% python3 -q
>>> import numpy as np
>>> from numpy import linalg as LA
>>> np.set_printoptions(precision=2, suppress=True, linewidth=140)
>>> data = np.loadtxt("sample10.csv", delimiter=",")
>>> data
array([[ 5.99,  4.99,  1.01,  9.03, -4.93],
       [ 5.96,  5.  ,  1.01,  9.02, -5.  ],
       [ 6.  ,  4.94,  1.04,  9.02, -4.91],
       [ 6.01,  5.12,  0.92,  9.05, -4.99],
       [ 5.9 ,  4.95,  0.97,  9.04, -4.98],
       [ 6.  ,  5.06,  1.03,  9.01, -5.03],
       [ 6.03,  4.91,  0.97,  9.  , -4.98],
       [ 5.94,  5.13,  0.99,  8.93, -5.03],
       [ 6.06,  5.04,  1.02,  9.  , -4.95],
       [ 6.01,  5.02,  1.  ,  9.01, -4.86],
       [ 6.02,  5.02,  0.94,  8.93, -5.01],
       [ 6.02,  4.97,  0.96,  8.96, -5.01],
       [ 6.03,  5.  ,  1.06,  8.95, -5.02],
       [ 5.99,  5.  ,  1.  ,  8.93, -5.03],
       [ 6.03,  5.02,  0.98,  8.99, -5.08],
       [ 5.95,  5.13,  0.97,  9.05, -4.98],
       [ 5.99,  3.  ,  0.01,  3.93, -7.01],
       [ 6.  ,  3.03, -0.09,  4.1 , -6.96],
       [ 6.04,  2.96,  0.08,  3.92, -6.99],
       [ 5.96,  3.  , -0.08,  3.96, -6.93],
       [ 5.98,  2.98, -0.05,  4.02, -7.03],
       [ 6.06,  2.93,  0.04,  4.05, -6.99],
       [ 5.96,  3.08, -0.02,  3.98, -7.01],
       [ 5.88,  2.97,  0.01,  4.  , -6.93],
       [ 6.03,  2.95,  0.04,  3.99, -7.01],
       [ 5.9 ,  3.04, -0.02,  3.99, -7.03],
       [ 6.03,  3.12, -0.05,  3.98, -6.99],
       [ 6.  ,  3.07, -0.13,  4.02, -7.01],
       [ 6.05,  3.02, -0.03,  4.03, -7.03],
       [ 5.99,  3.03, -0.06,  4.06, -7.  ],
       [ 5.99,  3.04,  0.01,  4.  , -7.06],
       [ 6.  ,  2.97,  0.08,  3.89, -6.98]])
>>> U, sig, vt = LA.svd(data)
>>> sig
array([65.01, 14.77,  0.35,  0.26,  0.21])
>>> np.argmax(sig[:-1] / (sig[1:] + 1e-6)) + 1
np.int64(2)
>>> M2 = U[:, :2] @ np.diag(sig[:2]) @ vt[:2]
>>> round(float(LA.norm(data - M2, 2)), 2), round(sig[2], 2)
(0.35, np.float64(0.35))
>>> np.round(np.abs(data - M2).max(), 2)
np.float64(0.12)
>>> M2 = np.c_[data[:, :1] @ np.array([[2]]), np.array([2, -3, 0, -1, -2, -2, -1, 1, 3, 1, -2, 0, -2, -3, 1, 2, -2, 2, 1, 3, 3, 1, 0, 2, 2, -1, -1, 3, -1, 2, 0, 3])]
>>> M2
array([[11.98,  2.  ],
       [11.92, -3.  ],
       [12.  ,  0.  ],
       [12.02, -1.  ],
       [11.8 , -2.  ],
       [12.  , -2.  ],
       [12.06, -1.  ],
       [11.88,  1.  ],
       [12.12,  3.  ],
       [12.02,  1.  ],
       [12.04, -2.  ],
       [12.04,  0.  ],
       [12.06, -2.  ],
       [11.98, -3.  ],
       [12.06,  1.  ],
       [11.9 ,  2.  ],
       [11.98, -2.  ],
       [12.  ,  2.  ],
       [12.08,  1.  ],
       [11.92,  3.  ],
       [11.96,  3.  ],
       [12.12,  1.  ],
       [11.92,  0.  ],
       [11.76,  2.  ],
       [12.06,  2.  ],
       [11.8 , -1.  ],
       [12.06, -1.  ],
       [12.  ,  3.  ],
       [12.1 , -1.  ],
       [11.98,  2.  ],
       [11.98,  0.  ],
       [12.  ,  3.  ]])
>>> LA.matrix_rank(np.c_[data, M2])
np.int64(6)
>>> proj = data @ LA.solve(data.T @ data, data.T)
>>> proj @ data[:, 4]
array([-4.93, -5.  , -4.91, -4.99, -4.98, -5.03, -4.98, -5.03, -4.95, -4.86, -5.01, -5.01, -5.02, -5.03, -5.08, -4.98, -7.01, -6.96, -6.99,
       -6.93, -7.03, -6.99, -7.01, -6.93, -7.01, -7.03, -6.99, -7.01, -7.03, -7.  , -7.06, -6.98])
>>> np.round(LA.eigvalsh(proj), 2) + 0
array([0., 0., 0., 0., 0., 0., 0., 0., 0., 0., 0., 0., 0., 0., 0., 0., 0., 0., 0., 0., 0., 0., 0., 0., 0., 0., 0., 1., 1., 1., 1., 1.])
>>> round(np.trace(proj), 2)
np.float64(5.0)
>>> np.allclose(proj @ proj, proj)
True
>>> q, _ = LA.qr(np.array([[-1.2, -1.4, 0.4], [0.8, -1.1, -0.4], [-1.4, 0.0, -1.0]]))
>>> evals = np.array([-2, -1, -2])
>>> arr = q @ np.diag(evals) @ q.T
>>> arr
array([[-1.55,  0.49, -0.11],
       [ 0.49, -1.47, -0.12],
       [-0.11, -0.12, -1.97]])
>>> evals, evecs = LA.eig(arr)
>>> evals
array([-2., -1., -2.])
>>> np.sort(LA.eigvals(LA.inv(arr)))
array([-1. , -0.5, -0.5])
>>> K = np.loadtxt("case12.csv", delimiter=",")
>>> K
array([[28.93,  4.85, 33.91, 14.31,  3.34, 10.82],
       [29.39,  4.91, 34.5 , 17.08,  3.94, 10.46],
       [29.76,  4.21, 34.87, 15.25,  4.61, 10.87],
       [30.65,  5.8 , 34.92, 13.63,  4.45, 11.21],
       [30.17,  4.68, 33.71, 15.21,  5.7 ,  9.1 ],
       [29.68,  4.63, 35.02, 14.01,  2.42, 10.1 ],
       [31.17,  4.9 , 34.45, 13.34,  5.64, 13.17],
       [30.64,  6.02, 35.5 , 15.18,  4.53, 11.2 ],
       [29.03,  5.11, 36.61, 15.7 ,  4.11,  9.9 ],
       [28.45,  3.18, 36.45, 16.59,  4.69, 10.01],
       [30.06,  4.06, 35.26, 15.11,  5.71,  9.76]])
>>> proj = K @ LA.solve(K.T @ K, K.T)
>>> np.diag(proj)
array([0.23, 0.78, 0.19, 0.36, 0.7 , 0.83, 0.8 , 0.4 , 0.63, 0.68, 0.41])
>>> np.round(np.trace(proj), 2)
np.float64(6.0)
>>> np.allclose(proj @ proj, proj)
True
>>> proj.round(2) + 0
array([[ 0.23,  0.18,  0.11,  0.09, -0.09,  0.29,  0.11,  0.09,  0.02,  0.03, -0.09],
       [ 0.18,  0.78,  0.16, -0.14,  0.12, -0.06, -0.07,  0.19, -0.06,  0.06, -0.15],
       [ 0.11,  0.16,  0.19, -0.03,  0.06,  0.1 ,  0.21, -0.04, -0.08,  0.2 ,  0.11],
       [ 0.09, -0.14, -0.03,  0.36,  0.08,  0.12,  0.18,  0.27,  0.2 , -0.18,  0.05],
       [-0.09,  0.12,  0.06,  0.08,  0.7 ,  0.  , -0.1 ,  0.06, -0.09, -0.12,  0.38],
       [ 0.29, -0.06,  0.1 ,  0.12,  0.  ,  0.83, -0.12, -0.12, -0.03, -0.02,  0.02],
       [ 0.11, -0.07,  0.21,  0.18, -0.1 , -0.12,  0.8 ,  0.08, -0.18,  0.04,  0.07],
       [ 0.09,  0.19, -0.04,  0.27,  0.06, -0.12,  0.08,  0.4 ,  0.28, -0.14, -0.06],
       [ 0.02, -0.06, -0.08,  0.2 , -0.09, -0.03, -0.18,  0.28,  0.63,  0.24,  0.07],
       [ 0.03,  0.06,  0.2 , -0.18, -0.12, -0.02,  0.04, -0.14,  0.24,  0.68,  0.21],
       [-0.09, -0.15,  0.11,  0.05,  0.38,  0.02,  0.07, -0.06,  0.07,  0.21,  0.41]])
>>> rk = LA.matrix_rank(proj)
>>> rk
np.int64(6)
>>> null = LA.svd(proj)[2][rk:].T
>>> np.round(null @ null.T, 2) + 0
array([[ 0.77, -0.18, -0.11, -0.09,  0.09, -0.29, -0.11, -0.09, -0.02, -0.03,  0.09],
       [-0.18,  0.22, -0.16,  0.14, -0.12,  0.06,  0.07, -0.19,  0.06, -0.06,  0.15],
       [-0.11, -0.16,  0.81,  0.03, -0.06, -0.1 , -0.21,  0.04,  0.08, -0.2 , -0.11],
       [-0.09,  0.14,  0.03,  0.64, -0.08, -0.12, -0.18, -0.27, -0.2 ,  0.18, -0.05],
       [ 0.09, -0.12, -0.06, -0.08,  0.3 ,  0.  ,  0.1 , -0.06,  0.09,  0.12, -0.38],
       [-0.29,  0.06, -0.1 , -0.12,  0.  ,  0.17,  0.12,  0.12,  0.03,  0.02, -0.02],
       [-0.11,  0.07, -0.21, -0.18,  0.1 ,  0.12,  0.2 , -0.08,  0.18, -0.04, -0.07],
       [-0.09, -0.19,  0.04, -0.27, -0.06,  0.12, -0.08,  0.6 , -0.28,  0.14,  0.06],
       [-0.02,  0.06,  0.08, -0.2 ,  0.09,  0.03,  0.18, -0.28,  0.37, -0.24, -0.07],
       [-0.03, -0.06, -0.2 ,  0.18,  0.12,  0.02, -0.04,  0.14, -0.24,  0.32, -0.21],
       [ 0.09,  0.15, -0.11, -0.05, -0.38, -0.02, -0.07,  0.06, -0.07, -0.21,  0.59]])
>>> LA.matrix_rank(proj.T @ proj), LA.matrix_rank(proj @ proj.T)
(np.int64(6), np.int64(6))
>>> np.allclose(proj @ null, 0)
True
>>> U, sig, vt = LA.svd(K)
>>> sig
array([165.72,   5.16,   3.37,   2.4 ,   2.21,   1.5 ])
>>> np.argmax(sig[:-1] / (sig[1:] + 1e-6)) + 1
np.int64(1)
>>> M2 = U[:, :1] @ np.diag(sig[:1]) @ vt[:1]
>>> LA.matrix_rank(K, rtol=0.05)
np.int64(1)
>>> LA.matrix_rank(M2)
np.int64(1)
>>> J = np.load("block0.npy")
>>> J
array([[-1.,  3.,  0.],
       [ 3., -2.,  3.],
       [ 0.,  3.,  2.]])
>>> M2 = LA.inv(J)
>>> round(float(LA.slogdet(J)[0]), 2)
-1.0
>>> LA.det(J) * M2
array([[-13.,  -6.,   9.],
       [ -6.,  -2.,   3.],
       [  9.,   3.,  -7.]])
>>> evals, evecs = LA.eig(J)
>>> np.round(np.prod(evals), 2)
np.float64(-5.0)
>>> np.round(J @ evecs[:, 0] - evals[0] * evecs[:, 0], 2) + 0
array([0., 0., 0.])
>>> np.sort(LA.eigvals(LA.inv(J)))
array([-0.19,  0.24,  4.34])
>>> mat = np.load("a.npy")
>>> mat
array([[-5, -2, -2,  0,  0],
       [-2,  0,  0,  0,  3],
       [ 0,  0,  0,  0,  0],
       [ 0,  0,  5,  0,  0],
       [ 0,  0,  0,  0,  0],
       [-1, -2,  2,  0, -4],
       [ 0,  0, -4, -2, -5]])
>>> # row 4 repeats row 2
>>> theta = np.radians(45)
>>> Rm = np.eye(5)
>>> Rm[3, 3] = Rm[0, 0] = np.cos(theta)
>>> Rm[3, 0], Rm[0, 3] = -np.sin(theta), np.sin(theta)
>>> Rm
array([[ 0.71,  0.  ,  0.  ,  0.71,  0.  ],
       [ 0.  ,  1.  ,  0.  ,  0.  ,  0.  ],
       [ 0.  ,  0.  ,  1.  ,  0.  ,  0.  ],
       [-0.71,  0.  ,  0.  ,  0.71,  0.  ],
       [ 0.  ,  0.  ,  0.  ,  0.  ,  1.  ]])
>>> M2 = mat @ Rm.T
>>> M2
array([[-3.54, -2.  , -2.  ,  3.54,  0.  ],
       [-1.41,  0.  ,  0.  ,  1.41,  3.  ],
       [ 0.  ,  0.  ,  0.  ,  0.  ,  0.  ],
       [ 0.  ,  0.  ,  5.  ,  0.  ,  0.  ],
       [ 0.  ,  0.  ,  0.  ,  0.  ,  0.  ],
       [-0.71, -2.  ,  2.  ,  0.71, -4.  ],
       [-1.41,  0.  , -4.  , -1.41, -5.  ]])
>>> np.abs(M2 - mat).max(axis=0)
array([1.46, 0.  , 0.  , 3.54, 0.  ])
>>> round(float(LA.det(Rm)), 2), round(float(np.trace(Rm)), 2)
(1.0, 4.41)
>>> x = np.array([0, -2, -2, -2, 0])
>>> rhs = mat @ x
>>> np.round(LA.lstsq(mat, rhs)[0], 2) + 0
array([ 0., -2., -2., -2.,  0.])
>>> np.round(LA.solve(mat.T @ mat, mat.T @ rhs), 2) + 0
array([ 0., -2., -2., -2.,  0.])
>>> rng = np.random.default_rng(68819)
>>> rhs = rhs + 0.02 * rng.normal(size=7)
>>> rhs
array([ 8.  ,  0.02,  0.02, -9.95,  0.03, -0.03, 12.01])
>>> beta, *_ = LA.lstsq(mat, rhs)
>>> np.round(mat.T @ (rhs - mat @ beta), 2) + 0
array([0., 0., 0., 0., 0.])
